$ python3 -q
>>> import numpy as np
>>> np.set_printoptions(precision=2, suppress=True, linewidth=140)
>>> C = np.array([[2, 0, 1, -3, 0, 1, -3],
...     [-2, 2, 2, -1, -1, 0, 2],
...     [3, -3, -2, -2, 3, 0, 2]])
>>> A = np.repeat(C, 18 // 3, axis=0)
>>> rng = np.random.default_rng(304919)
>>> A = A + 0.05 * rng.normal(size=A.shape)
>>> A.round(2) + 0
array([[ 1.95, -0.08,  1.05, -3.1 , -0.01,  1.08, -2.89],
       [ 1.96, -0.02,  1.07, -2.92, -0.03,  0.98, -3.08],
       [ 1.95,  0.05,  0.97, -3.02,  0.11,  0.98, -3.06],
       [ 1.97,  0.01,  0.97, -3.01,  0.08,  1.04, -2.95],
       [ 1.99,  0.03,  1.05, -3.04,  0.  ,  0.96, -3.  ],
       [ 2.03,  0.02,  1.07, -2.97,  0.  ,  0.92, -3.06],
       [-1.95,  1.95,  2.06, -0.94, -1.05,  0.03,  2.05],
       [-2.05,  2.01,  1.99, -1.03, -0.92,  0.01,  2.01],
       [-2.07,  2.08,  1.97, -1.04, -1.03,  0.  ,  2.02],
       [-1.98,  2.1 ,  2.07, -1.08, -0.98,  0.02,  1.9 ],
       [-2.05,  2.07,  2.01, -0.94, -1.01,  0.  ,  1.96],
       [-2.02,  2.04,  1.97, -0.95, -0.98,  0.05,  2.01],
       [ 2.95, -3.05, -2.01, -2.03,  2.96,  0.02,  2.06],
       [ 3.06, -3.07, -1.99, -2.09,  3.  ,  0.02,  2.01],
       [ 2.96, -2.99, -2.  , -1.99,  3.08,  0.07,  2.09],
       [ 3.03, -3.04, -2.  , -1.98,  2.99, -0.05,  1.88],
       [ 3.  , -3.02, -1.99, -2.07,  2.95,  0.06,  1.97],
       [ 2.98, -3.04, -2.01, -2.01,  3.1 , -0.01,  2.03]])
>>> cen = A - A.mean(axis=0)
>>> V = np.linalg.svd(cen)[2][:3]
>>> B = cen - cen @ V.T @ V
>>> (cen @ V.T).std(axis=0)
array([3.75, 2.7 , 0.06])
>>> x0 = np.array([3, 2, 1, 2, -2, 0, -3])
>>> a = np.maximum(A @ x0, 0)
>>> np.maximum(A @ (3 * x0), 0)
array([27.72, 31.13, 29.49, 28.79, 29.96, 31.33,  0.  ,  0.  ,  0.  ,  0.  ,  0.  ,  0.  ,  0.  ,  0.  ,  0.  ,  0.  ,  0.  ,  0.  ])
>>> A.T @ a
array([ 117.6 ,    0.15,   61.14, -178.94,    1.41,   59.02, -179.01])
>>> data = np.array([[1, 0, 0, 1, 2, -2, 3],
...     [2, 3, -1, -1, -1, 3, 0],
...     [1, 3, -1, -1, -2, 3, -1],
...     [2, 0, 2, 2, -3, 1, -2],
...     [1, 3, 3, -2, 1, -3, -3],
...     [-1, -1, -1, 3, 0, -2, 0],
...     [0, 3, -3, 3, 2, -3, 2]])
>>> data
array([[ 1,  0,  0,  1,  2, -2,  3],
       [ 2,  3, -1, -1, -1,  3,  0],
       [ 1,  3, -1, -1, -2,  3, -1],
       [ 2,  0,  2,  2, -3,  1, -2],
       [ 1,  3,  3, -2,  1, -3, -3],
       [-1, -1, -1,  3,  0, -2,  0],
       [ 0,  3, -3,  3,  2, -3,  2]])
>>> idx = rng.permutation(7)
>>> B = data[:, idx] * rng.choice([-1, 1], 7)
>>> B
array([[ 2,  0, -1,  0, -3,  2,  1],
       [-3,  3, -2,  1,  0, -1, -1],
       [-3,  3, -1,  1,  1, -2, -1],
       [-1,  0, -2, -2,  2, -3,  2],
       [ 3,  3, -1, -3,  3,  1, -2],
       [ 2, -1,  1,  1,  0,  0,  3],
       [ 3,  3,  0,  3, -2,  2,  3]])
>>> left, _, VT = np.linalg.svd(data.T @ B)
>>> idx
array([5, 1, 0, 2, 6, 4, 3])
>>> np.round(np.linalg.lstsq(data, B)[0], 2) + 0
array([[ 0.,  0., -1.,  0.,  0.,  0.,  0.],
       [ 0.,  1.,  0.,  0.,  0.,  0.,  0.],
       [ 0.,  0.,  0., -1.,  0.,  0.,  0.],
       [ 0.,  0.,  0.,  0.,  0.,  0.,  1.],
       [ 0.,  0.,  0.,  0.,  0.,  1.,  0.],
       [-1.,  0.,  0.,  0.,  0.,  0.,  0.],
       [ 0.,  0.,  0.,  0., -1.,  0.,  0.]])
>>> np.round(left @ VT, 2) + 0
array([[ 0.,  0., -1.,  0.,  0.,  0.,  0.],
       [ 0.,  1.,  0.,  0.,  0.,  0.,  0.],
       [ 0.,  0.,  0., -1.,  0.,  0.,  0.],
       [ 0.,  0.,  0.,  0.,  0.,  0.,  1.],
       [ 0.,  0.,  0.,  0.,  0.,  1.,  0.],
       [-1.,  0.,  0.,  0.,  0.,  0.,  0.],
       [ 0.,  0.,  0.,  0., -1.,  0.,  0.]])
